In [1]: import numpy as np

In [2]: np.set_printoptions(suppress=True, linewidth=100)

In [3]: X = np.load("a.npy")

In [4]: X
Out[4]: 
array([[ 0.088, -0.613,  1.233,  0.773,  0.763,  1.045,  3.397,  0.113],
       [-1.256,  0.654,  1.845, -1.757,  0.146, -0.785, -5.062, -2.087],
       [ 0.738,  2.166, -0.49 ,  5.543,  6.104, -2.59 , -8.59 , -2.34 ],
       [-3.422, -1.128,  3.139, -1.337,  1.4  , -1.476, -7.987, -4.182],
       [ 0.886, -1.745, -0.059, -2.352, -2.413,  2.725, 10.398,  2.316],
       [ 1.95 ,  1.181, -1.611,  0.031, -2.234, -0.784,  3.05 ,  0.605],
       [ 0.229, -1.139,  1.537,  1.207,  2.158,  1.587,  0.792,  0.001],
       [-0.746,  0.555,  0.875, -2.532,  0.483,  0.594,  1.581,  0.366],
       [-0.286, -2.127, -2.82 , -1.264, -3.862,  1.776,  1.97 ,  0.563],
       [ 0.898,  0.289,  1.233, -0.258,  2.557,  0.744, -0.004, -1.062],
       [-0.629,  2.878, -0.328, -2.114, -0.62 ,  2.174, -1.597, -0.151],
       [-3.082, -1.816,  2.088,  0.024,  0.182, -1.439,  0.992, -0.752],
       [-1.792, -0.377,  1.314,  1.696,  1.089,  0.437, -2.318, -1.914],
       [-0.31 ,  1.736, -0.925, -1.621, -1.742,  0.549, -3.616, -0.011],
       [-3.28 , -0.898,  4.636, -4.591, -0.039, -0.267,  0.011, -1.556],
       [-0.366, -0.231,  0.602, -3.515, -1.434,  0.519,  2.569,  1.12 ]])

In [5]: def softmax(z):
   ...:     e = np.exp(z - z.max(axis=-1, keepdims=True))
   ...:     return e / e.sum(axis=-1, keepdims=True)
   ...: 

In [6]: np.round(softmax(10 * X[9]), 3) + 0
Out[6]: array([0., 0., 0., 0., 1., 0., 0., 0.])

In [7]: np.round(softmax(X[9]), 3)
Out[7]: array([0.101, 0.055, 0.141, 0.032, 0.53 , 0.086, 0.041, 0.014])

In [8]: att = X @ X.T / np.sqrt(8)

In [9]: softmax(att).round(6).argmax(axis=1)
Out[9]: array([ 4,  3,  2,  3,  4,  4,  6,  4,  4,  2, 10, 14,  2,  3, 14,  4])

In [10]: D = np.linalg.norm(X[:, None] - X[None], axis=-1)

In [11]: np.flatnonzero(D[3] < D.mean() / 2)
Out[11]: array([3])

In [12]: D.mean(axis=1).argmax()
Out[12]: np.int64(2)

In [13]: np.unravel_index(D.round(6).argmax(), D.shape)
Out[13]: (np.int64(2), np.int64(4))

In [14]: np.linalg.matrix_rank(D ** 2)
Out[14]: np.int64(10)

In [15]: D[:5, :5].round(3)
Out[15]: 
array([[ 0.   ,  9.503, 15.01 , 13.247,  8.952],
       [ 9.503,  0.   , 10.783,  4.971, 17.076],
       [15.01 , 10.783,  0.   , 10.76 , 23.682],
       [13.247,  4.971, 10.76 ,  0.   , 21.038],
       [ 8.952, 17.076, 23.682, 21.038,  0.   ]])

In [16]: z = X[:, 5] > np.median(X[:, 5])

In [17]: u = X[z].mean(axis=0) - X[~z].mean(axis=0)

In [18]: ((X - X.mean(axis=0)) @ u > 0).astype(int)
Out[18]: array([1, 0, 0, 0, 1, 1, 1, 1, 1, 0, 1, 0, 0, 0, 0, 1])

In [19]: P = X @ np.linalg.solve(X.T @ X, X.T)

In [20]: np.round(np.trace(P), 3)
Out[20]: np.float64(8.0)

In [21]: np.allclose(P @ P, P)
Out[21]: True

In [22]: q, evecs = np.linalg.qr(X[:, :2])[0], np.linalg.qr(X[:, 2:])[0]

In [23]: s = np.linalg.svd(q.T @ evecs, compute_uv=False)

In [24]: np.round(np.degrees(np.arccos(s.clip(0, 1))), 3)
Out[24]: array([25.209, 41.371])

In [25]: np.round(np.linalg.norm(q @ q.T - evecs @ evecs.T, 2), 3)
Out[25]: np.float64(1.0)

In [26]: s.round(3)
Out[26]: array([0.905, 0.75 ])

In [27]: rng = np.random.default_rng(2848)

In [28]: ang = np.sort(rng.uniform(-2, 2, 26))

In [29]: F = np.c_[ang, ang ** 2, ang ** 3] @ np.array([[-4, 6, -2], [-6, 0, 3], [-3, -8, 1]])

In [30]: F.round(3)
Out[30]: 
array([[  6.924,  45.851,   7.843],
       [  5.603,  37.995,   7.576],
       [  4.767,  32.781,   7.348],
       [  3.136,  21.797,   6.684],
       [  2.087,  13.678,   5.95 ],
       [  1.674,   9.992,   5.502],
       [  1.518,   8.469,   5.286],
       [  0.946,   0.913,   3.67 ],
       [  0.913,  -0.004,   3.331],
       [  0.898,  -0.608,   3.057],
       [  0.897,  -0.621,   3.05 ],
       [  0.894,  -0.848,   2.931],
       [  0.889,  -1.332,   2.624],
       [  0.868,  -1.992,   1.518],
       [  0.63 ,  -1.256,   0.589],
       [  0.513,  -0.96 ,   0.411],
       [  0.494,  -0.917,   0.387],
       [  0.37 ,  -0.646,   0.254],
       [  0.203,  -0.329,   0.119],
       [ -0.38 ,   0.499,  -0.146],
       [ -2.247,   1.751,  -0.29 ],
       [ -6.387,   1.58 ,   0.331],
       [-11.76 ,  -1.141,   1.657],
       [-13.398,  -2.29 ,   2.112],
       [-15.064,  -3.571,   2.589],
       [-43.785, -35.397,  11.833]])

In [31]: z = F[:, 1] > np.median(F[:, 1])

In [32]: u = F[z].mean(axis=0) - F[~z].mean(axis=0)

In [33]: round((((F - F.mean(axis=0)) @ u > 0) == z).mean(), 3)
Out[33]: np.float64(0.769)

In [34]: ((F - F.mean(axis=0)) @ u > 0).astype(int)
Out[34]: array([1, 1, 1, 1, 1, 1, 1, 0, 0, 0, 0, 0, 0, 0, 0, 0, 0, 0, 0, 0, 0, 0, 0, 0, 0, 0])

In [35]: z.astype(int)
Out[35]: array([1, 1, 1, 1, 1, 1, 1, 1, 1, 0, 0, 0, 0, 0, 0, 0, 0, 0, 1, 1, 1, 1, 0, 0, 0, 0])
